$ python3 -q
>>> import numpy as np
>>> np.set_printoptions(suppress=True, linewidth=100)
>>> tidy = lambda a: np.round(a, 2) + 0
>>> feats = np.arange(12).reshape(4, 3) + 2
>>> print(feats)
[[ 2  3  4]
 [ 5  6  7]
 [ 8  9 10]
 [11 12 13]]
>>> Uu, sig, Vt = np.linalg.svd(feats)
>>> print(tidy(sig))
[28.58  1.15  0.  ]
>>> print(np.argmax(sig[:-1] / (sig[1:] + 1e-6)) + 1)
2
>>> Y = Uu[:, :2] @ np.diag(sig[:2]) @ Vt[:2]
>>> print(tidy(Y))
[[ 2.  3.  4.]
 [ 5.  6.  7.]
 [ 8.  9. 10.]
 [11. 12. 13.]]
>>> print(tidy(np.linalg.norm(feats - Y, 2)), tidy(sig[2]))
0.0 0.0
>>> rank = np.linalg.matrix_rank(Y)
>>> print(rank)
2
>>> null = np.linalg.svd(Y)[2][rank:].T
>>> print(np.linalg.matrix_rank(Y.T @ Y), np.linalg.matrix_rank(Y @ Y.T))
2 2
>>> print([int(np.linalg.matrix_rank(Y[:, :j + 1])) for j in range(3)])
[1, 2, 2]
>>> print([int(np.linalg.matrix_rank(Y[:i])) for i in range(1, len(Y) + 1)])
[1, 2, 2, 2]
>>> Y = np.array([[2, 2, 0], [0, -2, 2], [0, 2, 2]])
>>> print(np.linalg.matrix_rank(np.vstack([feats, Y.T])))
3
>>> print(np.einsum("ik,kj->ji", feats, Y))
[[ 4 10 16 22]
 [ 6 12 18 24]
 [14 26 38 50]]
>>> print(np.einsum("ik,kj->ij", feats, Y))
[[ 4  6 14]
 [10 12 26]
 [16 18 38]
 [22 24 50]]
>>> Uu, sig, Vt = np.linalg.svd(feats)
>>> evecs = Vt[:(sig > 1e-8).sum()]
>>> rng = np.random.default_rng(13)
>>> x0 = feats[0] + -2 * feats[2] + rng.integers(2) * np.eye(3)[2]
>>> print(x0)
[-14. -15. -15.]
>>> print(tidy(evecs.T @ evecs))
[[ 0.83  0.33 -0.17]
 [ 0.33  0.33  0.33]
 [-0.17  0.33  0.83]]
>>> print(np.linalg.matrix_rank(np.vstack([feats, x0])))
3
>>> Uu, sig, Vt = np.linalg.svd(feats, full_matrices=False)
>>> print(np.allclose(Uu * sig @ Vt, feats))
True
>>> print(tidy(sig))
[28.58  1.15  0.  ]
>>> print(tidy(Vt @ Vt.T))
[[1. 0. 0.]
 [0. 1. 0.]
 [0. 0. 1.]]
>>> J = np.loadtxt("arr.csv", delimiter=",")
>>> print(J)
[[-0.91  0.06  0.91 -3.03]
 [-2.13 -0.04  2.08 -6.05]
 [-2.03  0.06  2.   -5.89]]
>>> Y = J + rng.integers(-2, 3, (3, 1)) @ rng.integers(-2, 3, (1, 4))
>>> print(tidy(Y))
[[-4.91  4.06  4.91 -5.03]
 [-6.13  3.96  6.08 -8.05]
 [-6.03  4.06  6.   -7.89]]
>>> print(tidy(np.linalg.svd(Y - J, compute_uv=False)))
[12.49  0.    0.  ]
>>> print(np.abs(Y - J).sum(axis=1))
[14. 14. 14.]
>>> m1 = np.arange(16).reshape(4, 4) + 4
>>> print(m1)
[[ 4  5  6  7]
 [ 8  9 10 11]
 [12 13 14 15]
 [16 17 18 19]]
>>> Y = m1 / np.linalg.norm(m1, axis=1, keepdims=True)
>>> cov = Y @ Y.T
>>> print((np.abs(cov) > 0.9).astype(int))
[[1 1 1 1]
 [1 1 1 1]
 [1 1 1 1]
 [1 1 1 1]]
>>> print(np.argwhere(np.triu(np.abs(cov) > 0.95, 1)))
[[0 1]
 [0 2]
 [0 3]
 [1 2]
 [1 3]
 [2 3]]
>>> print((cov - 2 * np.eye(4)).round(6).argmax(axis=1))
[1 2 3 2]
>>> print(tidy(np.linalg.norm(Y, axis=1)))
[1. 1. 1. 1.]
>>> print(tidy(cov))
[[1.   1.   0.99 0.99]
 [1.   1.   1.   1.  ]
 [0.99 1.   1.   1.  ]
 [0.99 1.   1.   1.  ]]
>>> print(tidy(cov[3]))
[0.99 1.   1.   1.  ]
>>> Uu, sig, Vt = np.linalg.svd(m1)
>>> print(np.argmax(sig[:-1] / (sig[1:] + 1e-6)) + 1)
2
>>> Y = Uu[:, :2] @ np.diag(sig[:2]) @ Vt[:2]
>>> print(tidy(np.abs(m1 - Y).max()))
0.0
>>> print(tidy(np.linalg.norm(m1 - Y, 2)), tidy(sig[2]))
0.0 0.0
>>> print((m1 + m1.T) / 2)
[[ 4.   6.5  9.  11.5]
 [ 6.5  9.  11.5 14. ]
 [ 9.  11.5 14.  16.5]
 [11.5 14.  16.5 19. ]]
>>> print(tidy(np.abs(np.linalg.eigvals(m1)).max()))
47.68
>>> mat = np.load("a.npy")
>>> print(tidy(mat))
[[-0.1   0.16  0.98]
 [-0.99 -0.11 -0.08]
 [ 0.1  -0.98  0.17]]
>>> cov = mat.T @ mat
>>> print(tidy(np.linalg.eigvalsh(cov)[::-1]))
[1. 1. 1.]
>>> print(np.allclose(cov, cov.T))
True
>>> print((mat @ mat.T).shape)
(3, 3)
>>> print(tidy(cov))
[[1. 0. 0.]
 [0. 1. 0.]
 [0. 0. 1.]]
>>> print(tidy(mat[:, 2] @ mat[:, 0]))
0.0
>>> print(tidy(np.linalg.pinv(mat)))
[[-0.1  -0.99  0.1 ]
 [ 0.16 -0.11 -0.98]
 [ 0.98 -0.08  0.17]]
>>> q = mat.astype(float).copy()
>>> for j in range(3):
...     q[:, j] -= q[:, :j] @ (q[:, :j].T @ q[:, j])
...     q[:, j] /= np.linalg.norm(q[:, j])
... 
>>> print(tidy(q.T @ q))
[[1. 0. 0.]
 [0. 1. 0.]
 [0. 0. 1.]]
>>> print(tidy(q.T @ mat))
[[1. 0. 0.]
 [0. 1. 0.]
 [0. 0. 1.]]
>>> rank = np.linalg.matrix_rank(feats)
>>> print(rank)
2
>>> null = np.linalg.svd(feats)[2][rank:].T
>>> print(tidy(null[:, 0] / null[np.abs(null[:, 0]).round(6).argmax(), 0]))
[-0.5  1.  -0.5]
>>> x0 = np.array([2, 2, 3])
>>> print(tidy(mat.T @ (mat @ x0)))
[2. 2. 3.]
>>> print(tidy(np.linalg.det(mat)))
1.0
>>> print(tidy(np.sort(np.abs(np.degrees(np.angle(np.linalg.eigvals(mat)))))))
[  0.   121.51 121.51]
>>> print(tidy(np.linalg.inv(mat)))
[[-0.1  -0.99  0.1 ]
 [ 0.16 -0.11 -0.98]
 [ 0.98 -0.08  0.17]]
>>> A = np.loadtxt("data.csv", delimiter=",")
>>> print(A)
[[  0.6    4.12   1.9 ]
 [-11.29  -1.46  15.06]
 [  9.7   14.85  -6.87]
 [  7.59  12.73  -4.76]
 [ 16.22  19.01 -13.86]
 [  1.28   5.22   1.31]
 [ 12.43  21.42  -8.83]
 [  5.36  17.29  -1.17]
 [ -0.49   3.51   3.09]
 [  7.03   4.58  -5.72]
 [ 12.92  14.1  -10.88]]
>>> proj = A @ np.linalg.solve(A.T @ A, A.T)
>>> print(tidy(proj @ A[:, 0]))
[  0.6  -11.29   9.7    7.59  16.22   1.28  12.43   5.36  -0.49   7.03  12.92]
>>> print(tidy(np.diag(proj)))
[0.16 0.59 0.12 0.1  0.28 0.14 0.35 0.42 0.18 0.43 0.22]
>>> print(np.allclose(proj @ proj, proj))
True
>>> W2 = A[[7, 4]].astype(float)
>>> for _ in range(5):
...     idx = np.linalg.norm(A[:, None] - W2, axis=-1).argmin(axis=1)
...     W2 = np.array([A[idx == j].mean(axis=0) for j in range(2)])
... 
>>> print(idx)
[0 0 1 1 1 0 1 1 0 0 1]
>>> print(np.bincount(idx))
[5 6]
>>> print(tidy(W2[1] - W2[0]))
[ 11.28  13.37 -10.86]
>>> print(tidy(W2))
[[-0.57  3.19  3.13]
 [10.7  16.57 -7.73]]
>>> Ac = (A - A.mean(axis=0)) / A.std(axis=0)
>>> print(Ac.std(axis=0))
[1. 1. 1.]
>>> print(np.argwhere(np.abs(Ac) > 2))
[[1 0]
 [1 2]]
>>> b = np.linalg.lstsq(np.delete(Ac, 0, axis=1), Ac[:, 0])[0]
>>> print(tidy(b))
[ 0.16 -0.86]
>>> print(tidy(1 - np.var(Ac[:, 0] - np.delete(Ac, 0, axis=1) @ b)))
1.0
>>> print(np.abs(b).argmax())
1
>>> x0 = np.array([0, 1, 1])
>>> print(np.sign((A @ x0).round(6)))
[ 1.  1.  1.  1.  1.  1.  1.  1.  1. -1.  1.]
>>> print(tidy(np.einsum("ij,j->i", A, x0)))
[ 6.02 13.6   7.98  7.97  5.15  6.53 12.59 16.12  6.6  -1.14  3.22]
>>> print(A @ np.eye(3)[0])
[  0.6  -11.29   9.7    7.59  16.22   1.28  12.43   5.36  -0.49   7.03  12.92]
>>> data = np.load("dump.npy")
>>> print(data)
[[ 1  1 -2  1]
 [ 0 -1 -3 -3]
 [ 0  0 -2 -2]
 [ 0  0  0 -1]]
>>> cov = data.T @ data
>>> print(np.trace(cov), (data ** 2).sum())
35 35
>>> print(cov)
[[ 1  1 -2  1]
 [ 1  2  1  4]
 [-2  1 17 11]
 [ 1  4 11 15]]
>>> print((data @ data.T).shape)
(4, 4)
>>> M = np.load("out1.npy")
>>> print(M)
[[ 3. -3. -2.  0.]
 [ 2. -3.  3.  0.]
 [-3.  0. -2.  0.]
 [ 0.  0.  0. -1.]]
>>> idx = rng.permutation(3)
>>> print(idx)
[0 1 2]
>>> Y = mat[idx][:, idx]
>>> print(tidy(np.trace(Y)))
-0.05
>>> print(tidy(np.diag(Y)))
[-0.1  -0.11  0.17]
>>> print(tidy(Y))
[[-0.1   0.16  0.98]
 [-0.99 -0.11 -0.08]
 [ 0.1  -0.98  0.17]]
>>> proj = np.triu(np.array([[-2, -2, -1, -1], [2, 0, 0, -2], [1, 2, 1, 0], [2, 1, 2, 0]]), 1) + np.eye(4)
>>> Y = proj @ M @ np.linalg.inv(proj)
>>> print(proj @ M - M @ proj)
[[-1. 12. -1. -2.]
 [ 0.  4.  2. -2.]
 [ 0. -6. -3. -3.]
 [ 0.  0.  0.  0.]]
>>> print(np.linalg.matrix_rank(Y))
4
>>> print(tidy(np.linalg.det(Y)))
-51.0
>>> print(tidy(np.poly(Y)))
[  1.   3.  -7. -60. -51.]
>>> print(np.trace(Y), np.trace(M))
-3.0 -3.0
>>> print(Y)
[[  2.   7.  -4.  17.]
 [  2.   1.   5.   6.]
 [ -3.  -6.  -5. -15.]
 [  0.   0.   0.  -1.]]
>>> K = np.load("x.npy")
>>> print(K)
[[ 4 -4  4 -2]
 [-4  4  1 -1]
 [ 4  1 -6  1]
 [-2 -1  1  0]]
>>> print([round(float(np.linalg.det(K[:i, :i])), 2) + 0 for i in range(1, 5)])
[4.0, 0.0, -100.0, 100.0]
>>> x0 = np.array([-2, 2, -1, 2])
>>> print(np.linalg.norm(K @ x0) <= np.linalg.norm(K, 2) * np.linalg.norm(x0) + 1e-9)
True
>>> print(np.sign((K @ x0).round(6)))
[-1  1  1  1]
>>> print((K * x0).sum(axis=1))
[-24  13   2   1]
>>> print(K * x0)
[[-8 -8 -4 -4]
 [ 8  8 -1 -2]
 [-8  2  6  2]
 [ 4 -2 -1  0]]
>>> print(K @ np.ones(4))
[ 2.  0.  0. -2.]
>>> print((K @ x0).argmax())
1
>>> print(np.einsum("ij,j->i", K, x0))
[-24  13   2   1]
>>> print(K @ x0)
[-24  13   2   1]
>>> print(K @ np.eye(4)[3])
[-2. -1.  1.  0.]
>>> q, evecs = np.linalg.qr(K[:, :1])[0], np.linalg.qr(K[:, 1:])[0]
>>> sig = np.linalg.svd(q.T @ evecs, compute_uv=False)
>>> print(tidy(np.degrees(np.arccos(sig.clip(0, 1)))))
[15.48]
